$ python3 -q
>>> import numpy as np
>>> np.set_printoptions(precision=2, suppress=True, linewidth=160)
>>> W0 = np.load("w.npy")
>>> W0
array([[ 1, -1],
       [ 0,  4]])
>>> # triangular, det is the product of the diagonal
>>> q = W0.astype(float).copy()
>>> for j in range(2):
...     q[:, j] -= q[:, :j] @ (q[:, :j].T @ q[:, j])
...     q[:, j] /= np.linalg.norm(q[:, j])
... 
>>> q.T @ q
array([[1., 0.],
       [0., 1.]])
>>> q
array([[1., 0.],
       [0., 1.]])
>>> rng = np.random.default_rng(24652)
>>> B = W0 + rng.integers(-2, 3, (2, 1)) @ rng.integers(-2, 3, (1, 2))
>>> B
array([[ 1, -1],
       [ 0,  4]])
>>> np.linalg.matrix_rank(B - W0, tol=1e-8)
np.int64(0)
>>> np.linalg.svd(B - W0, compute_uv=False)
array([0., 0.])
>>> round(float(np.linalg.eigvals(W0).sum().real), 2)
5.0
>>> np.poly(W0)
array([ 1., -5.,  4.])
>>> np.round(np.linalg.det(W0[::-1]), 2)
np.float64(-4.0)
>>> np.einsum("ii->", W0)
np.int64(5)
>>> np.einsum("ij,ji->", W0, W0)
np.int64(17)
>>> round(np.linalg.det(2 * W0), 2), np.round(np.linalg.det(W0), 2)
(np.float64(16.0), np.float64(4.0))
>>> np.round(np.linalg.det(W0.T), 2)
np.float64(4.0)
>>> np.linalg.eigvals(W0)
array([1., 4.])
>>> arr = np.load("m.npy")
>>> arr
array([[ 3, -3, -1],
       [-1,  3, -3],
       [-3, -1,  3]])
>>> T = np.stack([arr, 4 * arr, arr[::-1]])
>>> np.einsum("bij,cij->bc", T, T)
array([[ 57, 228,   1],
       [228, 912,   4],
       [  1,   4,  57]])
>>> np.linalg.matrix_rank(T)
array([3, 3, 3])
>>> T.sum(axis=0)
array([[ 12, -16,  -2],
       [ -6,  18, -18],
       [-12,  -8,  14]])
>>> T.shape
(3, 3, 3)
